In [1]: import numpy as np

In [2]: import numpy.linalg as la

In [3]: np.set_printoptions(precision=3, suppress=True, linewidth=140)

In [4]: rd = lambda a: np.round(a, 3) + 0

In [5]: K = np.loadtxt("case6.csv", delimiter=",")

In [6]: print(rd(K))
[[-4.147 -0.191 -0.435  1.542 -1.435 -0.18   0.194 -1.752]
 [-0.461 -2.926 -1.533 -1.624  1.996 -2.399  0.782 -0.941]
 [ 1.152 -1.399 -2.72  -1.032 -3.502  0.906 -0.405 -0.077]
 [-1.152  1.077 -1.941 -0.682  0.912  1.684  3.297  1.935]
 [-1.613 -2.172  2.519 -1.713 -0.998  0.547 -0.285  2.651]
 [ 0.461  1.151  0.434  0.517 -2.002 -3.727  1.81   1.355]
 [-0.461  2.077  0.976 -3.79  -0.64  -0.061  0.415 -2.139]
 [-1.382  1.711 -1.952 -0.943  0.672 -1.167 -3.129  1.964]]

In [7]: x = np.array([2, 3, 1, 2, 2, 0, 1, 3])

In [8]: h1 = np.maximum(K @ x, 0)

In [9]: print(rd(K * (h1 > 1e-9)[:, None]))
[[ 0.     0.     0.     0.     0.     0.     0.     0.   ]
 [ 0.     0.     0.     0.     0.     0.     0.     0.   ]
 [ 0.     0.     0.     0.     0.     0.     0.     0.   ]
 [-1.152  1.077 -1.941 -0.682  0.912  1.684  3.297  1.935]
 [ 0.     0.     0.     0.     0.     0.     0.     0.   ]
 [ 0.461  1.151  0.434  0.517 -2.002 -3.727  1.81   1.355]
 [ 0.     0.     0.     0.     0.     0.     0.     0.   ]
 [-1.382  1.711 -1.952 -0.943  0.672 -1.167 -3.129  1.964]]

In [10]: print(rd(K.T @ h1))
[ -9.941  22.599 -18.391  -4.327  -5.878 -17.436  33.879  32.183]

In [11]: print(rd(np.tanh(K @ x)))
[-1.   -1.   -1.    1.   -1.    1.   -1.    0.99]

In [12]: print(rd(h1))
[0.    0.    0.    8.547 0.    7.715 0.    2.641]

In [13]: print(rd(np.maximum(K @ x, 0) - np.maximum(-K @ x, 0)))
[-14.15  -12.529 -14.316   8.547  -4.978   7.715  -8.576   2.641]

In [14]: f = np.array([7, 6])

In [15]: print(rd(np.cross(K[7, :3], K[6, :3])))
[ 5.724  2.249 -2.082]

In [16]: rng = np.random.default_rng(65)

In [17]: lab = rng.permutation(8)

In [18]: print(lab)
[5 4 2 1 6 3 0 7]

In [19]: other = K[lab][:, lab]

In [20]: print(rd(np.diag(other)))
[-3.727 -0.998 -2.72  -2.926  0.415 -0.682 -4.147  1.964]

In [21]: print(rd(other))
[[-3.727 -2.002  0.434  1.151  1.81   0.517  0.461  1.355]
 [ 0.547 -0.998  2.519 -2.172 -0.285 -1.713 -1.613  2.651]
 [ 0.906 -3.502 -2.72  -1.399 -0.405 -1.032  1.152 -0.077]
 [-2.399  1.996 -1.533 -2.926  0.782 -1.624 -0.461 -0.941]
 [-0.061 -0.64   0.976  2.077  0.415 -3.79  -0.461 -2.139]
 [ 1.684  0.912 -1.941  1.077  3.297 -0.682 -1.152  1.935]
 [-0.18  -1.435 -0.435 -0.191  0.194  1.542 -4.147 -1.752]
 [-1.167  0.672 -1.952  1.711 -3.129 -0.943 -1.382  1.964]]

In [22]: print(rd(la.det(other)), rd(la.det(K[lab])))
-390625.0 390625.0

In [23]: print(np.allclose(other, K))
False

In [24]: print(rd(other.reshape(-1, 2)))
[[-3.727 -2.002]
 [ 0.434  1.151]
 [ 1.81   0.517]
 [ 0.461  1.355]
 [ 0.547 -0.998]
 [ 2.519 -2.172]
 [-0.285 -1.713]
 [-1.613  2.651]
 [ 0.906 -3.502]
 [-2.72  -1.399]
 [-0.405 -1.032]
 [ 1.152 -0.077]
 [-2.399  1.996]
 [-1.533 -2.926]
 [ 0.782 -1.624]
 [-0.461 -0.941]
 [-0.061 -0.64 ]
 [ 0.976  2.077]
 [ 0.415 -3.79 ]
 [-0.461 -2.139]
 [ 1.684  0.912]
 [-1.941  1.077]
 [ 3.297 -0.682]
 [-1.152  1.935]
 [-0.18  -1.435]
 [-0.435 -0.191]
 [ 0.194  1.542]
 [-4.147 -1.752]
 [-1.167  0.672]
 [-1.952  1.711]
 [-3.129 -0.943]
 [-1.382  1.964]]

In [25]: print(rd(other.reshape(2, -1)))
[[-3.727 -2.002  0.434  1.151  1.81   0.517  0.461  1.355  0.547 -0.998  2.519 -2.172 -0.285 -1.713 -1.613  2.651  0.906 -3.502 -2.72
  -1.399 -0.405 -1.032  1.152 -0.077 -2.399  1.996 -1.533 -2.926  0.782 -1.624 -0.461 -0.941]
 [-0.061 -0.64   0.976  2.077  0.415 -3.79  -0.461 -2.139  1.684  0.912 -1.941  1.077  3.297 -0.682 -1.152  1.935 -0.18  -1.435 -0.435
  -0.191  0.194  1.542 -4.147 -1.752 -1.167  0.672 -1.952  1.711 -3.129 -0.943 -1.382  1.964]]

In [26]: other.reshape(8, 9)
---------------------------------------------------------------------------
ValueError                                Traceback (most recent call last)
Cell In[26], line 1
----> 1 other.reshape(8, 9)

ValueError: cannot reshape array of size 64 into shape (8,9)

In [27]: blk = other.reshape(8, 2, -1)

In [28]: print(np.einsum("ihd,jhd->hij", blk, blk).shape)
(2, 8, 8)

In [29]: print(blk.shape)
(8, 2, 4)

In [30]: print(rd(blk[:, 0]))
[[-3.727 -2.002  0.434  1.151]
 [ 0.547 -0.998  2.519 -2.172]
 [ 0.906 -3.502 -2.72  -1.399]
 [-2.399  1.996 -1.533 -2.926]
 [-0.061 -0.64   0.976  2.077]
 [ 1.684  0.912 -1.941  1.077]
 [-0.18  -1.435 -0.435 -0.191]
 [-1.167  0.672 -1.952  1.711]]

In [31]: other = np.array([[0, 0, -1],
    ...:     [2, 3, -3],
    ...:     [-2, 0, 1],
    ...:     [1, 3, 0],
    ...:     [3, 3, -1],
    ...:     [0, -2, -2],
    ...:     [-1, 2, -3],
    ...:     [0, 1, 0]])

In [32]: print(rd(np.einsum("ij,ij->i", K, K)))
[25. 25. 25. 25. 25. 25. 25. 25.]

In [33]: print(rd(np.einsum("ij->j", K)))
[-7.603 -0.673 -4.651 -7.724 -4.996 -4.397  2.678  2.997]

In [34]: print(np.vstack([K, other.T]).shape)
(11, 8)

In [35]: f = np.array([8, -6, -9, 0, 8]) + 0.5

In [36]: E = np.outer(f, f) / (f @ f)

In [37]: print(rd(E))
[[ 0.292 -0.189 -0.292  0.017  0.292]
 [-0.189  0.122  0.189 -0.011 -0.189]
 [-0.292  0.189  0.292 -0.017 -0.292]
 [ 0.017 -0.011 -0.017  0.001  0.017]
 [ 0.292 -0.189 -0.292  0.017  0.292]]

In [38]: x = np.array([1, -2, 0, -2, -2])

In [39]: print(rd(E @ x))
[ 0.052 -0.033 -0.052  0.003  0.052]

In [40]: print(rd(la.eigvalsh(2 * E - np.eye(5))))
[-1. -1. -1. -1.  1.]

In [41]: ev, V = la.eigh(E)

In [42]: x = np.array([-5, 0, 7, 7, 5])

In [43]: print(rd(V * np.maximum(ev, 0) @ V.T))
[[ 0.292 -0.189 -0.292  0.017  0.292]
 [-0.189  0.122  0.189 -0.011 -0.189]
 [-0.292  0.189  0.292 -0.017 -0.292]
 [ 0.017 -0.011 -0.017  0.001  0.017]
 [ 0.292 -0.189 -0.292  0.017  0.292]]

In [44]: print(rd(la.eigvalsh(E[1:, 1:])))
[0.    0.    0.    0.708]

In [45]: print(rd(np.abs(E).sum(axis=1).max()), np.abs(ev).max())
1.083 1.0

In [46]: print((np.sign(V[:, -1].round(6)) == np.sign(V[0, -1].round(6))).astype(int))
[1 0 0 1 1]

In [47]: lab = rng.permutation(5)

In [48]: print(lab)
[4 1 0 3 2]

In [49]: other = E[lab][:, lab]

In [50]: print(np.trace(other))
1.0

In [51]: print(rd(np.diag(other)))
[0.292 0.122 0.292 0.001 0.292]

In [52]: print(rd(la.det(other)), rd(la.det(E[lab])))
0.0 0.0

In [53]: data = np.loadtxt("m.csv", delimiter=",")

In [54]: print(data)
[[ 3.968  4.016  3.967  4.018 -0.007 -0.01   3.98   1.981]
 [ 2.002  2.014  2.006  1.981 -0.013  0.008  2.023  0.982]
 [ 3.981  2.013  2.045  3.997  3.964  1.992  4.009  1.97 ]
 [ 3.991  1.999  1.983  4.027  4.014  1.98   4.006  2.023]
 [ 1.983  2.006  2.011  2.008 -0.002 -0.001  1.987  1.017]
 [ 5.991  5.009  4.974  6.029  2.018  0.978  6.013  3.007]
 [ 5.956  4.99   4.987  6.008  2.026  0.984  5.982  2.989]
 [ 2.02   0.977  1.012  2.008  1.993  1.021  1.962  0.984]]

In [55]: print(np.allclose(data, data.T))
False

In [56]: print(rd(np.abs(la.eigvals(data)).max()))
21.925

In [57]: print(np.trace(data))
19.996

In [58]: data.inv()
---------------------------------------------------------------------------
AttributeError                            Traceback (most recent call last)
Cell In[58], line 1
----> 1 data.inv()

AttributeError: 'numpy.ndarray' object has no attribute 'inv'

In [59]: print(rd(data.sum(axis=0)))
[29.892 23.024 22.985 30.076 13.993  6.952 29.962 14.953]

In [60]: print(rd(data.mean(axis=0)))
[3.736 2.878 2.873 3.759 1.749 0.869 3.745 1.869]

In [61]: la.rank(data)
---------------------------------------------------------------------------
AttributeError                            Traceback (most recent call last)
Cell In[61], line 1
----> 1 la.rank(data)

AttributeError: module 'numpy.linalg' has no attribute 'rank'

In [62]: data[:, 8]
---------------------------------------------------------------------------
IndexError                                Traceback (most recent call last)
Cell In[62], line 1
----> 1 data[:, 8]

IndexError: index 8 is out of bounds for axis 1 with size 8

In [63]: print(rd(la.svd(data, compute_uv=False)))
[24.899  5.377  0.074  0.056  0.038  0.028  0.017  0.004]

In [64]: print(data.shape)
(8, 8)

In [65]: print(np.count_nonzero(data))
64

In [66]: U, sv, Vh = la.svd(data)

In [67]: print(rd(sv))
[24.899  5.377  0.074  0.056  0.038  0.028  0.017  0.004]

In [68]: print(np.argmax(sv[:-1] / (sv[1:] + 1e-6)) + 1)
2

In [69]: other = U[:, :2] @ np.diag(sv[:2]) @ Vh[:2]

In [70]: print(rd(np.abs(data - other).max()))
0.032

In [71]: print(np.argsort(-la.norm(data, axis=0).round(6), kind="stable")[:3])
[3 6 0]

In [72]: print(rd(la.norm(data, 2) / la.norm(data)))
0.977

In [73]: print([round(float(x), 3) for x in la.svd(data, compute_uv=False)[:3]])
[24.899, 5.377, 0.074]

In [74]: print(la.matrix_rank(data, rtol=0.1))
2

In [75]: M = np.load("block5.npy")

In [76]: print(M)
[[ 0 -3 -3 -2  1  2]
 [ 0 -3 -3 -2  1  2]
 [ 0 -2  2 -2  1  2]
 [-1  3  3  3  2 -1]
 [ 0  2 -3  3  3 -3]
 [-2 -2  1  1  1 -2]
 [ 2  3  1  0 -2 -2]]

In [77]: W1 = np.array([[-2, 1], [-2, -2], [1, 3], [-1, -2], [2, -2], [-2, 3]])

In [78]: coef = np.array([1, 4])

In [79]: H = np.maximum(M @ W1 + coef, 0)

In [80]: print(H)
[[ 4  9]
 [ 4  9]
 [ 7 22]
 [ 3  0]
 [ 3  0]
 [15  0]
 [ 0  1]]

In [81]: print((H > 0).astype(int))
[[1 1]
 [1 1]
 [1 1]
 [1 0]
 [1 0]
 [1 0]
 [0 1]]

In [82]: Z = np.array([[-3, -1], [1, -2]])

In [83]: print(W1 @ Z)
[[ 7  0]
 [ 4  6]
 [ 0 -7]
 [ 1  5]
 [-8  2]
 [ 9 -4]]

In [84]: other = H + rng.integers(-2, 3, (7, 1)) @ rng.integers(-2, 3, (1, 2))

In [85]: print(other)
[[ 4  9]
 [ 4 13]
 [ 7 24]
 [ 3 -2]
 [ 3  4]
 [15 -2]
 [ 0  5]]

In [86]: print(la.matrix_rank(other - H, tol=1e-8))
1

In [87]: print(other - H)
[[ 0  0]
 [ 0  4]
 [ 0  2]
 [ 0 -2]
 [ 0  4]
 [ 0 -2]
 [ 0  4]]

In [88]: U, sv, Vh = la.svd(M)

In [89]: print(rd(sv))
[9.957 6.549 5.214 3.021 1.621 0.119]

In [90]: other = U[:, :5] @ np.diag(sv[:5]) @ Vh[:5]

In [91]: print(la.matrix_rank(other))
5

In [92]: print(la.matrix_rank(M, rtol=0.05))
5

In [93]: print(rd(np.abs(M - other).max()))
0.038

In [94]: print(rd(la.norm(M - other, 2)), rd(sv[5]))
0.119 0.119

In [95]: other = M / np.sqrt((M ** 2).mean(axis=1, keepdims=True))

In [96]: print(rd(other[2]))
[ 0.    -1.188  1.188 -1.188  0.594  1.188]

In [97]: blk = np.stack([M, 2 * M, M[::-1]])

In [98]: print((blk @ M.T).shape)
(3, 7, 7)

In [99]: print(rd(la.norm(blk, axis=(1, 2))))
[13.454 26.907 13.454]

In [100]: print(blk.sum(axis=0))
[[  2  -6  -8  -6   1   4]
 [ -2 -11  -8  -5   4   4]
 [  0  -4   3  -3   6   3]
 [ -4  12  12  12   8  -4]
 [  0   4  -7   7  10  -7]
 [ -6  -9   0   1   4  -4]
 [  6   6   0  -2  -5  -4]]

In [101]: J = np.array([[3, 5, 2, 2], [0, 6, 8, 5], [0, 0, 8, 2], [0, 0, 0, 4]])

In [102]: print(J)
[[3 5 2 2]
 [0 6 8 5]
 [0 0 8 2]
 [0 0 0 4]]

In [103]: ev, V = la.eig(J)

In [104]: print(rd(np.sort(la.eigvals(la.inv(J)))))
[0.125 0.167 0.25  0.333]

In [105]: print(J @ V[:, 0] - ev[0] * V[:, 0])
[0. 0. 0. 0.]

In [106]: print(np.prod(ev))
576.0

In [107]: print(rd(np.sort(la.eigvals(J @ J))))
[ 9. 16. 36. 64.]

In [108]: print(ev)
[3. 6. 8. 4.]

In [109]: x = np.array([0, 1, 3, 1])

In [110]: h1 = np.maximum(J @ x, 0)

In [111]: print(h1)
[13 35 26  4]

In [112]: print(np.maximum(J @ x, 0) - np.maximum(-J @ x, 0))
[13 35 26  4]

In [113]: print(rd(np.tanh(J @ x)))
[1.    1.    1.    0.999]

In [114]: other = J ** -1
---------------------------------------------------------------------------
ValueError                                Traceback (most recent call last)
Cell In[114], line 1
----> 1 other = J ** -1

ValueError: Integers to negative integer powers are not allowed.

In [115]: other = la.inv(J)

In [116]: print(rd(la.slogdet(J)[0]))
1.0

In [117]: print(rd(la.cond(J)))
7.468

In [118]: print(rd(other))
[[ 0.333 -0.278  0.194  0.083]
 [ 0.     0.167 -0.167 -0.125]
 [ 0.     0.     0.125 -0.062]
 [ 0.     0.     0.     0.25 ]]

In [119]: print(np.allclose(other, J.T))
False

In [120]: print(rd(la.det(J) * la.det(other)))
1.0

In [121]: print(J @ J)
[[  9  45  62  43]
 [  0  36 112  66]
 [  0   0  64  24]
 [  0   0   0  16]]

In [122]: la.determinant(J)
---------------------------------------------------------------------------
AttributeError                            Traceback (most recent call last)
Cell In[122], line 1
----> 1 la.determinant(J)

AttributeError: module 'numpy.linalg' has no attribute 'determinant'

In [123]: print(rd(np.sort(np.abs(la.eigvals(J)))))
[3. 4. 6. 8.]

In [124]: print((J + J.T) / 2)
[[3.  2.5 1.  1. ]
 [2.5 6.  4.  2.5]
 [1.  4.  8.  1. ]
 [1.  2.5 1.  4. ]]

In [125]: print(np.allclose(J @ J.T, J.T @ J))
False

In [126]: print(np.allclose(J, J.T))
False

In [127]: print(np.trace(J))
21

In [128]: x = np.array([5, -7, -2, -2])

In [129]: y = J @ x

In [130]: print(y)
[-28 -68 -20  -8]

In [131]: print(rd(la.solve(J, y)))
[ 5. -7. -2. -2.]

In [132]: print(rd(la.solve(J, J[:, 0])))
[1. 0. 0. 0.]

In [133]: m1 = np.loadtxt("dump.csv", delimiter=",")

In [134]: print(rd(m1))
[[-0.103  0.247 -0.296]
 [-0.103 -0.144 -0.802]
 [-0.411  0.348 -0.324]
 [-0.154  0.104 -0.09 ]
 [ 0.    -0.78  -0.062]
 [ 0.823  0.049 -0.368]
 [ 0.257  0.217  0.102]
 [-0.206 -0.358 -0.077]]

In [135]: # keeps lengths

In [136]: lab = rng.permutation(3)

In [137]: other = m1[:, lab] * rng.choice([-1, 1], 3)

In [138]: print(rd(other))
[[-0.103  0.296 -0.247]
 [-0.103  0.802  0.144]
 [-0.411  0.324 -0.348]
 [-0.154  0.09  -0.104]
 [ 0.     0.062  0.78 ]
 [ 0.823  0.368 -0.049]
 [ 0.257 -0.102 -0.217]
 [-0.206  0.077  0.358]]

In [139]: U, _, Vh = la.svd(m1.T @ other)

In [140]: print(lab)
[0 2 1]

In [141]: print(rd(U @ Vh))
[[ 1.  0.  0.]
 [ 0.  0. -1.]
 [ 0. -1.  0.]]
